$ python3 -q
>>> import numpy as np
>>> import numpy.linalg as la
>>> np.set_printoptions(precision=1, suppress=True, linewidth=140, legacy="1.25")
>>> mat = np.load("arr.npy")
>>> mat
array([[-0.5,  0. , -0.3],
       [ 0.3, -0.5,  0.6],
       [-1.5,  1.8, -1.2],
       [-0.8, -0.6, -0.3]])
>>> O = mat.astype(float).copy()
>>> for j in range(3):
...     O[:, j] -= O[:, :j] @ (O[:, :j].T @ O[:, j])
...     O[:, j] /= la.norm(O[:, j])
... 
>>> np.round(O.T @ O, 1) + 0
array([[1., 0., 0.],
       [0., 1., 0.],
       [0., 0., 1.]])
>>> A2 = np.c_[mat[:, :2] @ np.array([[3, 0], [3, 0]]), np.array([1, 2, 0, 0])]
>>> A2
array([[-1.5,  0. ,  1. ],
       [-0.6,  0. ,  2. ],
       [ 0.9,  0. ,  0. ],
       [-4.2,  0. ,  0. ]])
>>> np.round(la.lstsq(mat, A2[:, 0])[0], 1) + 0
array([3., 3., 0.])
>>> la.matrix_rank(np.c_[mat, A2])
4
>>> F = np.load("data.npy")
>>> F
array([[-6,  0,  0],
       [ 0,  5,  0],
       [ 0,  0, -3],
       [ 0,  0,  0]])
>>> P = F @ la.solve(F.T @ F, F.T)
>>> np.trace(P)
3.0
>>> np.allclose(P @ P, P)
True
>>> la.eigvalsh(P)
array([0., 1., 1., 1.])
>>> la.matrix_rank(np.eye(4) - P)
1
>>> (np.eye(4) - P) @ F
array([[0., 0., 0.],
       [0., 0., 0.],
       [0., 0., 0.],
       [0., 0., 0.]])
>>> np.diag(P)
array([1., 1., 1., 0.])
>>> A2 = np.c_[F[:, :1] @ np.array([[0]]), np.array([-1, -3, 1, 3])]
>>> A2
array([[ 0, -1],
       [ 0, -3],
       [ 0,  1],
       [ 0,  3]])
>>> la.norm(la.qr(F)[0].T @ A2, axis=0) ** 2 / ((A2 ** 2).sum(axis=0) + 1e-12)
array([0. , 0.5])
>>> la.matrix_rank(A2)
1
>>> r = la.matrix_rank(A2)
>>> r
1
>>> N = la.svd(A2)[2][r:].T
>>> A2 @ N
array([[0.],
       [0.],
       [0.],
       [0.]])
>>> N.shape
(2, 1)
>>> [int(la.matrix_rank(np.delete(A2, i, axis=0))) for i in range(4)]
[1, 1, 1, 1]
>>> N[:, 0] / N[np.abs(N[:, 0]).round(6).argmax(), 0]
array([1., 0.])
>>> N @ N.T
array([[1., 0.],
       [0., 0.]])
>>> la.norm(F, axis=0)
array([6., 5., 3.])
>>> F @ F.T
array([[36,  0,  0,  0],
       [ 0, 25,  0,  0],
       [ 0,  0,  9,  0],
       [ 0,  0,  0,  0]])
>>> la.svd(F, compute_uv=False)
array([6., 5., 3.])
>>> F.T @ F
array([[36,  0,  0],
       [ 0, 25,  0],
       [ 0,  0,  9]])
>>> F[:, 2] @ F[:, 1]
0
>>> rng = np.random.default_rng(861)
>>> A2 = F + rng.integers(-2, 3, (4, 2)) @ rng.integers(-2, 3, (2, 3))
>>> A2
array([[-4,  2, -8],
       [-4, 10, -2],
       [-4,  2,  1],
       [ 0,  0,  0]])
>>> np.abs(A2 - F).sum(axis=1)
array([12, 11, 10,  0])
>>> A2 - F
array([[ 2,  2, -8],
       [-4,  5, -2],
       [-4,  2,  4],
       [ 0,  0,  0]])
>>> np.round(la.svd(A2 - F, compute_uv=False), 1) + 0
array([9.7, 7.6, 0. ])
>>> la.matrix_rank(A2 - F, tol=1e-8)
2
>>> u = np.array([0, 4, 4])
>>> W0 = np.outer(rng.normal(size=10), u) + 0.1 * rng.normal(size=(10, 3))
>>> W0.round(1) + 0
array([[-0.1,  0.4,  0.4],
       [ 0.1,  4.4,  4.4],
       [ 0.1, -6.9, -7. ],
       [ 0.1, -1.7, -1.5],
       [-0.1,  1.3,  1.2],
       [-0.1, -3.6, -3.6],
       [ 0.2, -7.2, -7. ],
       [-0.1, -3.5, -3.5],
       [ 0. ,  2.5,  2.5],
       [ 0. , -4.7, -4.5]])
>>> th = np.radians(60)
>>> R = np.eye(3)
>>> R[2, 2] = R[0, 0] = np.cos(th)
>>> R[2, 0], R[0, 2] = -np.sin(th), np.sin(th)
>>> R
array([[ 0.5,  0. ,  0.9],
       [ 0. ,  1. ,  0. ],
       [-0.9,  0. ,  0.5]])
>>> A2 = W0 @ R.T
>>> round(la.det(R), 1), np.trace(R)
(1.0, 2.0)
>>> np.allclose(la.norm(W0, axis=1), la.norm(A2, axis=1))
True
>>> A2 = np.c_[W0[:, :1] @ np.array([[3]]), np.array([8, 6, 5, 5, 8, 2, 5, 5, 8, 4])]
>>> A2.round(1) + 0
array([[-0.3,  8. ],
       [ 0.4,  6. ],
       [ 0.4,  5. ],
       [ 0.2,  5. ],
       [-0.3,  8. ],
       [-0.3,  2. ],
       [ 0.5,  5. ],
       [-0.4,  5. ],
       [ 0. ,  8. ],
       [ 0.1,  4. ]])
>>> np.round(la.lstsq(W0, A2[:, 0])[0], 1) + 0
array([3., 0., 0.])
>>> np.round(la.norm(A2 - W0 @ la.lstsq(W0, A2)[0], axis=0), 1) + 0
array([ 0. , 17.8])
>>> la.norm(la.qr(W0)[0].T @ A2, axis=0) ** 2 / ((A2 ** 2).sum(axis=0) + 1e-12)
array([1. , 0.1])
>>> left, sig, Vt = la.svd(A2, full_matrices=False)
>>> np.abs(left[:, 0]).round(6).argmax()
8
>>> np.cumsum(sig ** 2) / np.sum(sig ** 2)
array([1., 1.])
>>> lab = W0[:, 0] > np.median(W0[:, 0])
>>> u = W0[lab].mean(axis=0) - W0[~lab].mean(axis=0)
>>> (((W0 - W0.mean(axis=0)) @ u > 0) == lab).mean()
0.6
>>> lab.astype(int)
array([0, 1, 1, 1, 0, 0, 1, 0, 0, 1])
>>> ((W0 - W0.mean(axis=0)) @ u > 0).astype(int)
array([0, 0, 1, 0, 0, 1, 1, 1, 0, 1])
>>> D = la.norm(W0[:, None] - W0[None], axis=-1)
>>> D.shape
(10, 10)
>>> D[:5, :5]
array([[ 0. ,  5.7, 10.4,  2.8,  1.1],
       [ 5.7,  0. , 16. ,  8.4,  4.5],
       [10.4, 16. ,  0. ,  7.6, 11.5],
       [ 2.8,  8.4,  7.6,  0. ,  4. ],
       [ 1.1,  4.5, 11.5,  4. ,  0. ]])
>>> (D + 1e9 * np.eye(10)).round(6).argmin(axis=1)
array([4, 8, 6, 7, 0, 7, 2, 5, 4, 5])
>>> np.flatnonzero(D[7] < D.mean() / 2)
array([3, 5, 7, 9])
>>> la.norm(W0, axis=1)
array([ 0.6,  6.2,  9.8,  2.2,  1.7,  5.1, 10. ,  4.9,  3.5,  6.5])
>>> np.unravel_index(D.round(6).argmax(), D.shape)
(1, 6)
>>> J = np.array([[4, 2, 4, 2, 4, 2],
...     [3, -1, 3, -1, 3, -1],
...     [5, 3, 5, 3, 5, 3],
...     [4, 2, 4, 2, 4, 2],
...     [3, -1, 3, -1, 3, -1],
...     [5, 3, 5, 3, 5, 3]])
>>> # rows 0 and 3 are equal
>>> left, sig, Vt = la.svd(J)
>>> vecs = Vt[:(sig > 1e-8).sum()]
>>> x = J[2] + -1 * J[4] + rng.integers(2) * np.eye(6)[2]
>>> x
array([2., 4., 2., 4., 2., 4.])
>>> np.round(vecs.T @ vecs, 1) + 0
array([[0.3, 0. , 0.3, 0. , 0.3, 0. ],
       [0. , 0.3, 0. , 0.3, 0. , 0.3],
       [0.3, 0. , 0.3, 0. , 0.3, 0. ],
       [0. , 0.3, 0. , 0.3, 0. , 0.3],
       [0.3, 0. , 0.3, 0. , 0.3, 0. ],
       [0. , 0.3, 0. , 0.3, 0. , 0.3]])
>>> np.allclose(vecs.T @ vecs @ x, x)
True
>>> la.matrix_rank(np.vstack([J, x]))
2
>>> np.diag(vecs.T @ vecs)
array([0.3, 0.3, 0.3, 0.3, 0.3, 0.3])
>>> x = np.array([-4, 5, 0, -5, -5, -5])
>>> np.sign((J @ x).round(6))
array([-1, -1, -1, -1, -1, -1])
>>> (J * x).sum(axis=1)
array([-46, -22, -60, -46, -22, -60])
>>> np.einsum("ij,j->i", J, x)
array([-46, -22, -60, -46, -22, -60])
>>> la.norm(J @ x) <= la.norm(J, 2) * la.norm(x) + 1e-9
True
>>> J @ (2 * x)
array([ -92,  -44, -120,  -92,  -44, -120])
>>> J @ np.ones(6)
array([18.,  6., 24., 18.,  6., 24.])
